% ipython --no-banner

In [1]: import numpy as np

In [2]: np.set_printoptions(precision=1, suppress=True, linewidth=120)

In [3]: rd = lambda a: np.round(a, 1) + 0

In [4]: J = np.load("dump.npy")

In [5]: J
Out[5]: 
array([[-4,  0,  0],
       [ 0, -3,  0],
       [ 0,  0, -6]])

In [6]: # equal to its transpose

In [7]: rd(np.sort(np.abs(np.linalg.eigvals(J))))
Out[7]: array([3., 4., 6.])

In [8]: rd(np.abs(np.linalg.eigvals(J)).max())
Out[8]: np.float64(6.0)

In [9]: rd(np.linalg.det(J))
Out[9]: np.float64(-72.0)

In [10]: mat = np.array([[3.0, 0.0, 0.0], [0.0, 1.0, 0.0], [0.0, 2.0, 0.0]])

In [11]: mat
Out[11]: 
array([[3., 0., 0.],
       [0., 1., 0.],
       [0., 2., 0.]])

In [12]: # null space of dimension 1

In [13]: cov = mat.T @ mat

In [14]: np.diag(cov)
Out[14]: array([9., 5., 0.])

In [15]: rd(np.linalg.eigvalsh(cov)[::-1])
Out[15]: array([9., 5., 0.])

In [16]: (mat @ mat.T).shape
Out[16]: (3, 3)

In [17]: cov
Out[17]: 
array([[9., 0., 0.],
       [0., 5., 0.],
       [0., 0., 0.]])

In [18]: np.trace(cov), (mat ** 2).sum()
Out[18]: (np.float64(14.0), np.float64(14.0))

In [19]: A = np.array([[1.0, 0.7, 0.5, 0.3],
    ...:     [0.7, 1.0, 0.7, 0.5],
    ...:     [0.5, 0.7, 1.0, 0.7],
    ...:     [0.3, 0.5, 0.7, 1.0]])

In [20]: # symmetric

In [21]: rng = np.random.default_rng(3144)

In [22]: idx = rng.permutation(4)

In [23]: print(idx)
[0 2 1 3]

In [24]: out = A[idx][:, idx]

In [25]: np.trace(out)
Out[25]: np.float64(4.0)

In [26]: print(np.diag(out))
[1. 1. 1. 1.]

In [27]: rd(np.linalg.eigvals(A))
Out[27]: array([2.7, 0.8, 0.3, 0.2])

In [28]: print(np.einsum("ii->", A))
4.0

In [29]: np.kron(np.eye(2, dtype=int), A)
Out[29]: 
array([[1. , 0.7, 0.5, 0.3, 0. , 0. , 0. , 0. ],
       [0.7, 1. , 0.7, 0.5, 0. , 0. , 0. , 0. ],
       [0.5, 0.7, 1. , 0.7, 0. , 0. , 0. , 0. ],
       [0.3, 0.5, 0.7, 1. , 0. , 0. , 0. , 0. ],
       [0. , 0. , 0. , 0. , 1. , 0.7, 0.5, 0.3],
       [0. , 0. , 0. , 0. , 0.7, 1. , 0.7, 0.5],
       [0. , 0. , 0. , 0. , 0.5, 0.7, 1. , 0.7],
       [0. , 0. , 0. , 0. , 0.3, 0.5, 0.7, 1. ]])

In [30]: rd(np.linalg.det(2 * A)), rd(np.linalg.det(A))
Out[30]: (np.float64(2.1), np.float64(0.1))

In [31]: rd(np.linalg.det(A[::-1]))
Out[31]: np.float64(0.1)

In [32]: rd(np.linalg.eigvals(A).sum().real)
Out[32]: np.float64(4.0)

In [33]: rd(np.poly(A))
Out[33]: array([ 1. , -4. ,  3.9, -1.3,  0.1])

In [34]: M = np.load("layer0.npy")

In [35]: M
Out[35]: 
array([[  5, -10,  -3],
       [ -8,  16,  -7],
       [ -2,   4,   3],
       [ -5,  10,   2],
       [  3,  -6,  -7]])

In [36]: left, s, vt = np.linalg.svd(M)

In [37]: rd(s)
Out[37]: array([25.2, 10.9,  0. ])

In [38]: np.argmax(s[:-1] / (s[1:] + 1e-6)) + 1
Out[38]: np.int64(2)

In [39]: out = left[:, :2] @ np.diag(s[:2]) @ vt[:2]

In [40]: np.linalg.matrix_rank(out)
Out[40]: np.int64(2)

In [41]: rd(out)
Out[41]: 
array([[  5., -10.,  -3.],
       [ -8.,  16.,  -7.],
       [ -2.,   4.,   3.],
       [ -5.,  10.,   2.],
       [  3.,  -6.,  -7.]])

In [42]: rd(np.linalg.norm(M - out, 2)), rd(s[2])
Out[42]: (np.float64(0.0), np.float64(0.0))

In [43]: rd(np.linalg.norm(M - out) / np.linalg.norm(M))
Out[43]: np.float64(0.0)

In [44]: rd(np.abs(M - out).max())
Out[44]: np.float64(0.0)

In [45]: x0 = np.array([-3, 9, -5])

In [46]: h1 = np.maximum(M @ x0, 0)

In [47]: h1
Out[47]: array([  0, 203,  27,  95,   0])

In [48]: print(np.tanh(M @ x0))
[-1.  1.  1.  1. -1.]

In [49]: L = np.linalg.cholesky(A)

In [50]: print(A / np.sqrt(np.outer(np.diag(A), np.diag(A))))
[[1.  0.7 0.5 0.3]
 [0.7 1.  0.7 0.5]
 [0.5 0.7 1.  0.7]
 [0.3 0.5 0.7 1. ]]

In [51]: rd(L)
Out[51]: 
array([[1. , 0. , 0. , 0. ],
       [0.7, 0.7, 0. , 0. ],
       [0.5, 0.5, 0.7, 0. ],
       [0.3, 0.4, 0.5, 0.7]])

In [52]: np.linalg.eigvalsh(A).min() > 0
Out[52]: np.True_

In [53]: np.abs(np.diag(np.linalg.qr(M)[1])) > 1e-9
Out[53]: array([ True, False,  True])

In [54]: rd(np.trace(np.linalg.pinv(M) @ M))
Out[54]: np.float64(2.0)

In [55]: np.allclose(M[:-1].T @ np.linalg.lstsq(M[:-1].T, M[-1])[0], M[-1])
Out[55]: True

In [56]: rd(M @ np.linalg.pinv(M) @ M)
Out[56]: 
array([[  5., -10.,  -3.],
       [ -8.,  16.,  -7.],
       [ -2.,   4.,   3.],
       [ -5.,  10.,   2.],
       [  3.,  -6.,  -7.]])

In [57]: arr = np.load("run3.npy")

In [58]: arr
Out[58]: 
array([[ 0.3,  6.1, -5.9,  5.3],
       [ 6.4, -0.6, -5.1, -5.8],
       [-4.7, -3.9, -0.5,  7.9],
       [ 1.4,  5.8,  7.3, -3.3],
       [-2.5, -6.8,  0.8, -6.9],
       [-7.2, -3.6, -5.3, -2.8],
       [ 2.6, -2.4,  8.3, -4.2],
       [-3. ,  0.2, -0.6,  9.5],
       [ 9.2, -1.8, -3. ,  1.8],
       [-6.3,  1.8, -5.2,  5.5],
       [ 6.6, -0.3, -6.7, -3.4],
       [-6.8, -5.8, -3.6,  2.8],
       [-8.7, -3.5, -0.2,  3.5],
       [ 2.8,  6. , -4.1,  6.3],
       [-3.6,  5.5,  0.2, -7.5]])

In [59]: Xc = arr - arr.mean(axis=0)

In [60]: V = np.linalg.svd(Xc)[2][:2]

In [61]: out = Xc - Xc @ V.T @ V

In [62]: rd(out.std(axis=0))
Out[62]: array([1.7, 3.3, 3.6, 1.8])

In [63]: np.linalg.norm(out, axis=1).round(6).argmax()
Out[63]: np.int64(3)

In [64]: rd((Xc @ V.T).std(axis=0))
Out[64]: array([6.2, 5.3])

In [65]: W0 = np.load("arr.npy")

In [66]: rd(W0)
Out[66]: 
array([[ 2.2,  2. ,  4.1],
       [ 2.7,  1.9,  3.8],
       [-3.5, -1.8, -3.1],
       [ 2.8, -1.3, -4. ],
       [ 1.5, -1.7, -4.5],
       [ 2.7,  1.9,  3.7],
       [ 2.9,  1.9,  3.6],
       [ 4.6,  1.2,  1.6],
       [ 4.4,  1.4,  1.9],
       [ 3.2,  1.8,  3.4],
       [-3.1, -1.8, -3.4],
       [-1.5, -2. , -4.3],
       [-4.1, -1.5, -2.4],
       [-4.5,  0.3,  2.2],
       [-4.9, -0.9, -0.7]])

In [67]: # null space of dimension 1

In [68]: f = np.array([1, 9, -1])

In [69]: rd(np.correlate(W0[11], W0[2], "full"))
Out[69]: array([ 4.8,  9. , 22.4, 14.6, 15. ])

In [70]: rd(np.polyval(f, W0[11]))
Out[70]: array([-12.5, -15. , -21.2])

In [71]: rd(np.cross(W0[11, :3], W0[2, :3]))
Out[71]: array([-1.3, 10.2, -4.3])

In [72]: F = np.load("data.npy")

In [73]: F
Out[73]: 
array([[ 0., -1.,  0.],
       [-1.,  0.,  0.],
       [ 0.,  0.,  0.]])

In [74]: # splits into 2 blocks

In [75]: rd(np.linalg.eigvals(F).sum().real)
Out[75]: np.float64(0.0)

In [76]: print(np.kron(np.eye(2, dtype=int), F))
[[ 0. -1.  0.  0. -0.  0.]
 [-1.  0.  0. -0.  0.  0.]
 [ 0.  0.  0.  0.  0.  0.]
 [ 0. -0.  0.  0. -1.  0.]
 [-0.  0.  0. -1.  0.  0.]
 [ 0.  0.  0.  0.  0.  0.]]

In [77]: rd(np.linalg.det(F.T))
Out[77]: np.float64(0.0)

In [78]: print(np.einsum("ii->", F))
0.0

In [79]: print(rd(np.linalg.eigvals(F)))
[ 1. -1.  0.]

In [80]: m1 = np.loadtxt("test14.csv", delimiter=",")

In [81]: m1
Out[81]: 
array([[-1.,  0., -1.],
       [ 0.,  0.,  0.],
       [ 0., -2., -2.]])

In [82]: # rows and columns are dependent

In [83]: t3 = np.stack([m1, 3 * m1, m1[::-1]])

In [84]: print(np.einsum("bij,cij->bc", t3, t3))
[[10. 30.  4.]
 [30. 90. 12.]
 [ 4. 12. 10.]]

In [85]: np.linalg.matrix_rank(t3.reshape(3, -1))
Out[85]: np.int64(2)

In [86]: np.linalg.matrix_rank(t3)
Out[86]: array([2, 2, 2])

In [87]: rd(np.linalg.norm(t3, axis=(1, 2)))
Out[87]: array([3.2, 9.5, 3.2])

In [88]: rd(np.linalg.det(t3))
Out[88]: array([0., 0., 0.])

In [89]: rd(np.linalg.det(m1.T))
Out[89]: np.float64(0.0)

In [90]: print(np.poly(m1))
[1. 3. 2. 0.]

In [91]: np.argsort(-np.linalg.norm(m1, axis=0).round(6), kind="stable")[:3]
Out[91]: array([2, 1, 0])
